% python3 -q
>>> import numpy as np
>>> from numpy import linalg as LA
>>> np.set_printoptions(precision=2, suppress=True, linewidth=160, sign=" ")
>>> def tidy(a):
...     return np.round(a, 2) + 0
... 
>>> data = np.load("data.npy")
>>> tidy(data)
array([[ 0.08,  0.08, -0.05,  0.08, -0.08, -0.18, -0.14],
       [ 0.08,  0.08, -0.05,  0.08, -0.08, -0.18, -0.14],
       [-0.05, -0.05,  0.03, -0.05,  0.05,  0.11,  0.09],
       [ 0.08,  0.08, -0.05,  0.08, -0.08, -0.18, -0.14],
       [-0.08, -0.08,  0.05, -0.08,  0.08,  0.18,  0.14],
       [-0.18, -0.18,  0.11, -0.18,  0.18,  0.39,  0.32],
       [-0.14, -0.14,  0.09, -0.14,  0.14,  0.32,  0.26]])
>>> # null space of dimension 6
>>> np.abs(np.diag(LA.qr(data)[1])) > 1e-9
array([ True, False, False, False, False, False, False])
>>> LA.lstsq(data[:-1].T, data[-1])[2]
np.int32(1)
>>> W0 = np.array([[2, 2, -2, -2, 2, 1],
...     [2, 2, 2, -2, -2, 2],
...     [-2, 2, 2, 2, -2, -2],
...     [-2, -2, 2, 2, 2, -2],
...     [2, -2, -2, 2, 2, 2],
...     [1, 2, -2, -2, 2, 2]])
>>> # symmetric, so the eigenvalues are real
>>> ev, vecs = LA.eigh(data)
>>> tidy(ev.sum()), np.trace(data)
(np.float64(1.0), np.float64(1.0))
>>> tidy(np.abs(vecs[:, -1]))
array([ 0.28,  0.28,  0.17,  0.28,  0.28,  0.62,  0.51])
>>> tidy(vecs.T @ data @ vecs)
array([[ 0.,  0.,  0.,  0.,  0.,  0.,  0.],
       [ 0.,  0.,  0.,  0.,  0.,  0.,  0.],
       [ 0.,  0.,  0.,  0.,  0.,  0.,  0.],
       [ 0.,  0.,  0.,  0.,  0.,  0.,  0.],
       [ 0.,  0.,  0.,  0.,  0.,  0.,  0.],
       [ 0.,  0.,  0.,  0.,  0.,  0.,  0.],
       [ 0.,  0.,  0.,  0.,  0.,  0.,  1.]])
>>> rng = np.random.default_rng(314569)
>>> idx = rng.permutation(6)
>>> idx
array([ 4,  1,  5,  2,  0,  3])
>>> M2 = W0[idx][:, idx]
>>> np.trace(M2)
np.int64(12)
>>> tidy(LA.det(M2)), tidy(LA.det(W0[idx]))
(np.float64(1024.0), np.float64(-1024.0))
>>> J = np.load("layer11.npy")
>>> tidy(J)
array([[  0.27, -17.01,  -7.36,   5.53,   8.11,   5.3 ],
       [  0.62, -13.07,  -6.49,   3.92,   6.34,   3.84],
       [  0.93,  -9.05,  -5.36,   2.38,   4.49,   2.37],
       [  1.1 ,  -3.26,  -2.86,   0.51,   1.7 ,   0.43],
       [  0.86,  -1.39,  -1.55,   0.11,   0.74,  -0.03],
       [  0.84,  -1.3 ,  -1.47,   0.1 ,   0.69,  -0.05],
       [  0.81,  -1.21,  -1.39,   0.09,   0.64,  -0.06],
       [  0.61,  -0.71,  -0.9 ,   0.03,   0.38,  -0.11],
       [ -0.61,   0.28,   0.44,  -0.01,  -0.12,   0.24],
       [ -1.2 ,   0.44,   0.63,  -0.07,  -0.15,   0.51],
       [ -4.48,   1.65,  -0.58,  -1.57,  -0.01,   1.84],
       [-10.87,   9.46,  -8.47,  -9.81,  -0.83,   2.57],
       [-11.6 ,  10.82,  -9.67, -11.13,  -1.06,   2.49]])
>>> # rank 3
>>> gram = np.cov(J, rowvar=False)
>>> tidy(np.corrcoef(J.T))
array([[ 1.  , -0.74,  0.57,  0.92,  0.47, -0.27],
       [-0.74,  1.  ,  0.01, -0.92, -0.94, -0.45],
       [ 0.57,  0.01,  1.  ,  0.38, -0.36, -0.77],
       [ 0.92, -0.92,  0.38,  1.  ,  0.72,  0.09],
       [ 0.47, -0.94, -0.36,  0.72,  1.  ,  0.71],
       [-0.27, -0.45, -0.77,  0.09,  0.71,  1.  ]])
>>> np.argwhere(np.triu(np.abs(np.corrcoef(J.T)) > 0.8, 1))
array([[ 0,  3],
       [ 1,  3],
       [ 1,  4]])
>>> tidy(np.corrcoef(J[:, 5], J[:, 4])[0, 1])
np.float64(0.71)
>>> np.argsort(-J.std(axis=0).round(6), kind="stable")
array([ 1,  3,  0,  2,  4,  5])
>>> LA.matrix_rank(J, rtol=0.1)
np.int64(3)
>>> tidy(LA.norm(J, 2) / LA.norm(J))
np.float64(0.81)
>>> [round(float(x), 2) for x in LA.svd(J, compute_uv=False)[:3]]
[34.81, 24.36, 4.59]
>>> Xc = J - J.mean(axis=0)
>>> vecs = LA.svd(Xc)[2][:3]
>>> M2 = Xc - Xc @ vecs.T @ vecs
>>> tidy(np.cov(Xc @ vecs.T, rowvar=False))
array([[ 100.2 ,    0.  ,    0.  ],
       [   0.  ,   24.33,    0.  ],
       [   0.  ,    0.  ,    1.72]])
>>> tidy(np.diag(vecs.T @ vecs))
array([ 0.78,  0.67,  0.82,  0.32,  0.15,  0.26])
>>> LA.norm(M2, axis=1).round(6).argmax()
np.int64(0)
>>> tidy((Xc @ vecs.T).std(axis=0))
array([ 9.62,  4.74,  1.26])
>>> Q, vecs = LA.qr(W0[:, :3])[0], LA.qr(W0[:, 3:])[0]
>>> sv = LA.svd(Q.T @ vecs, compute_uv=False)
>>> tidy(LA.norm(Q @ Q.T - vecs @ vecs.T, 2))
np.float64(0.87)
>>> np.unique(J.round(6), axis=0).shape
(13, 6)
>>> LA.lstsq(J[:-1].T, J[-1])[2]
np.int32(3)
>>> np.abs(np.diag(LA.qr(J)[1])) > 1e-9
array([ True,  True,  True, False, False, False])
>>> tidy(J @ LA.pinv(J) @ J)
array([[  0.27, -17.01,  -7.36,   5.53,   8.11,   5.3 ],
       [  0.62, -13.07,  -6.49,   3.92,   6.34,   3.84],
       [  0.93,  -9.05,  -5.36,   2.38,   4.49,   2.37],
       [  1.1 ,  -3.26,  -2.86,   0.51,   1.7 ,   0.43],
       [  0.86,  -1.39,  -1.55,   0.11,   0.74,  -0.03],
       [  0.84,  -1.3 ,  -1.47,   0.1 ,   0.69,  -0.05],
       [  0.81,  -1.21,  -1.39,   0.09,   0.64,  -0.06],
       [  0.61,  -0.71,  -0.9 ,   0.03,   0.38,  -0.11],
       [ -0.61,   0.28,   0.44,  -0.01,  -0.12,   0.24],
       [ -1.2 ,   0.44,   0.63,  -0.07,  -0.15,   0.51],
       [ -4.48,   1.65,  -0.58,  -1.57,  -0.01,   1.84],
       [-10.87,   9.46,  -8.47,  -9.81,  -0.83,   2.57],
       [-11.6 ,  10.82,  -9.67, -11.13,  -1.06,   2.49]])
>>> tidy(np.trace(LA.pinv(J) @ J))
np.float64(3.0)
>>> K = np.array([[-8, 0, 4, -8, 0],
...     [2, 0, -1, 2, 0],
...     [-10, 0, 5, -10, 0],
...     [6, 0, -3, 6, 0],
...     [6, 0, -3, 6, 0],
...     [-4, 0, 2, -4, 0]])
>>> K
array([[ -8,   0,   4,  -8,   0],
       [  2,   0,  -1,   2,   0],
       [-10,   0,   5, -10,   0],
       [  6,   0,  -3,   6,   0],
       [  6,   0,  -3,   6,   0],
       [ -4,   0,   2,  -4,   0]])
>>> # columns 0 and 3 are equal
>>> rank = LA.matrix_rank(K)
>>> rank
np.int64(1)
>>> ns = LA.svd(K)[2][rank:].T
>>> LA.matrix_rank(K.T @ K), LA.matrix_rank(K @ K.T)
(np.int64(1), np.int64(1))
>>> [int(LA.matrix_rank(K[:, :j + 1])) for j in range(5)]
[1, 1, 1, 1, 1]
>>> tidy(ns @ ns.T)
array([[ 0.56,  0.  ,  0.22, -0.44,  0.  ],
       [ 0.  ,  1.  ,  0.  ,  0.  ,  0.  ],
       [ 0.22,  0.  ,  0.89,  0.22,  0.  ],
       [-0.44,  0.  ,  0.22,  0.56,  0.  ],
       [ 0.  ,  0.  ,  0.  ,  0.  ,  1.  ]])
>>> tidy(K @ ns)
array([[ 0.,  0.,  0.,  0.],
       [ 0.,  0.,  0.,  0.],
       [ 0.,  0.,  0.,  0.],
       [ 0.,  0.,  0.,  0.],
       [ 0.,  0.,  0.,  0.],
       [ 0.,  0.,  0.,  0.]])
>>> [int(LA.matrix_rank(np.delete(K, i, axis=0))) for i in range(6)]
[1, 1, 1, 1, 1, 1]
>>> np.count_nonzero(K)
np.int64(18)
>>> K[:, 5]
Traceback (most recent call last):
  File "<python-input-59>", line 1, in <module>
    K[:, 5]
    ~^^^^^^
IndexError: index 5 is out of bounds for axis 1 with size 5
>>> LA.matrix_rank(data, rtol=0.1)
np.int64(1)
>>> tidy(LA.norm(data, 2) / LA.norm(data))
np.float64(1.0)
>>> np.argsort(-LA.norm(K, axis=0).round(6), kind="stable")[:3]
array([ 0,  3,  2])
>>> LA.cond(K) > 100
np.True_
>>> W = np.array([[1, 2, 0, 2, 0, 1],
...     [2, 0, 0, 1, 2, 1],
...     [3, 1, 1, 0, 2, 0],
...     [0, 3, 3, 0, 2, 3],
...     [0, 0, 3, 3, 0, 2]])
>>> coef = np.array([5, 7, 1, -5, 4, 1])
>>> act = np.maximum(K @ W + coef, 0)
>>> act
array([[  9,   0,   0,   0,   0,   0],
       [  4,  16,   6,   0,   6,   9],
       [ 10,   0,   0,   0,   0,   0],
       [  2,  34,  16,   7,  10,  25],
       [  2,  34,  16,   7,  10,  25],
       [  7,   0,   0,   0,   0,   0]])
>>> tidy((act > 0).mean(axis=0))
array([ 1.  ,  0.5 ,  0.5 ,  0.33,  0.5 ,  0.5 ])
>>> (act > 0).astype(int)
array([[ 1,  0,  0,  0,  0,  0],
       [ 1,  1,  1,  0,  1,  1],
       [ 1,  0,  0,  0,  0,  0],
       [ 1,  1,  1,  1,  1,  1],
       [ 1,  1,  1,  1,  1,  1],
       [ 1,  0,  0,  0,  0,  0]])
>>> basis = np.array([[3, 0, 0], [0, 0, 3], [1, 3, 5], [1, 5, 5], [5, 3, 2], [4, 2, 0]])
>>> (act @ basis).round(6).argmax(axis=1)
array([ 0,  2,  0,  2,  2,  0])
>>> W @ basis
array([[  9,  12,  16],
       [ 21,  13,   9],
       [ 20,   9,  12],
       [ 25,  21,  28],
       [ 14,  28,  30]])
>>> arr = np.tanh(np.array([[-1.2, -0.1],
...     [-0.1, -1.2],
...     [-0.2, 0.4],
...     [-0.1, 0.6],
...     [-1.5, -1.2],
...     [0.3, -0.3],
...     [1.9, -1.3],
...     [-0.6, 0.7],
...     [0.1, 0.2],
...     [-0.7, 0.9],
...     [0.0, 0.4],
...     [2.6, -0.6],
...     [-0.7, 0.3],
...     [0.6, 0.1],
...     [0.3, 0.2],
...     [0.6, -1.5],
...     [1.0, 0.1],
...     [1.4, -0.1],
...     [-0.8, 1.0],
...     [-2.0, -1.0],
...     [0.4, 0.5],
...     [0.4, -0.6],
...     [0.0, 0.1],
...     [-0.7, 1.3],
...     [-0.8, 0.5],
...     [0.9, -1.1],
...     [2.7, -1.0]]) @ np.array([[-0.2, -0.6, -0.9, -0.3, -2.6, -1.1, -0.2],
...     [-0.3, 0.1, -0.7, -0.2, -0.8, -2.0, -0.6]]))
>>> tidy(arr)
array([[ 0.26,  0.61,  0.82,  0.36,  1.  ,  0.91,  0.29],
       [ 0.36, -0.06,  0.73,  0.26,  0.84,  0.99,  0.63],
       [-0.08,  0.16, -0.1 , -0.02,  0.2 , -0.52, -0.2 ],
       [-0.16,  0.12, -0.32, -0.09, -0.22, -0.8 , -0.33],
       [ 0.58,  0.65,  0.98,  0.6 ,  1.  ,  1.  ,  0.77],
       [ 0.03, -0.21, -0.06, -0.03, -0.49,  0.26,  0.12],
       [ 0.01, -0.85, -0.66, -0.3 , -1.  ,  0.47,  0.38],
       [-0.09,  0.41,  0.05,  0.04,  0.76, -0.63, -0.29],
       [-0.08, -0.04, -0.23, -0.07, -0.4 , -0.47, -0.14],
       [-0.13,  0.47,  0.  ,  0.03,  0.8 , -0.77, -0.38],
       [-0.12,  0.04, -0.27, -0.08, -0.31, -0.66, -0.24],
       [-0.33, -0.92, -0.96, -0.58, -1.  , -0.93, -0.16],
       [ 0.05,  0.42,  0.4 ,  0.15,  0.92,  0.17, -0.04],
       [-0.15, -0.34, -0.54, -0.2 , -0.93, -0.7 , -0.18],
       [-0.12, -0.16, -0.39, -0.13, -0.74, -0.62, -0.18],
       [ 0.32, -0.47,  0.47,  0.12, -0.35,  0.98,  0.65],
       [-0.23, -0.53, -0.75, -0.31, -0.99, -0.86, -0.25],
       [-0.24, -0.69, -0.83, -0.38, -1.  , -0.87, -0.22],
       [-0.14,  0.52,  0.02,  0.04,  0.86, -0.81, -0.41],
       [ 0.6 ,  0.8 ,  0.99,  0.66,  1.  ,  1.  ,  0.76],
       [-0.23, -0.19, -0.61, -0.22, -0.89, -0.89, -0.36],
       [ 0.1 , -0.29,  0.06,  0.  , -0.51,  0.64,  0.27],
       [-0.03,  0.01, -0.07, -0.02, -0.08, -0.2 , -0.06],
       [-0.24,  0.5 , -0.27, -0.05,  0.65, -0.95, -0.56],
       [ 0.01,  0.49,  0.35,  0.14,  0.93, -0.12, -0.14],
       [ 0.15, -0.57, -0.04, -0.05, -0.9 ,  0.84,  0.45],
       [-0.24, -0.94, -0.94, -0.54, -1.  , -0.75,  0.06]])
>>> M2 = K / np.sqrt((K ** 2).mean(axis=1, keepdims=True))
>>> LA.matrix_rank(K - K.mean(axis=1, keepdims=True))
np.int64(1)
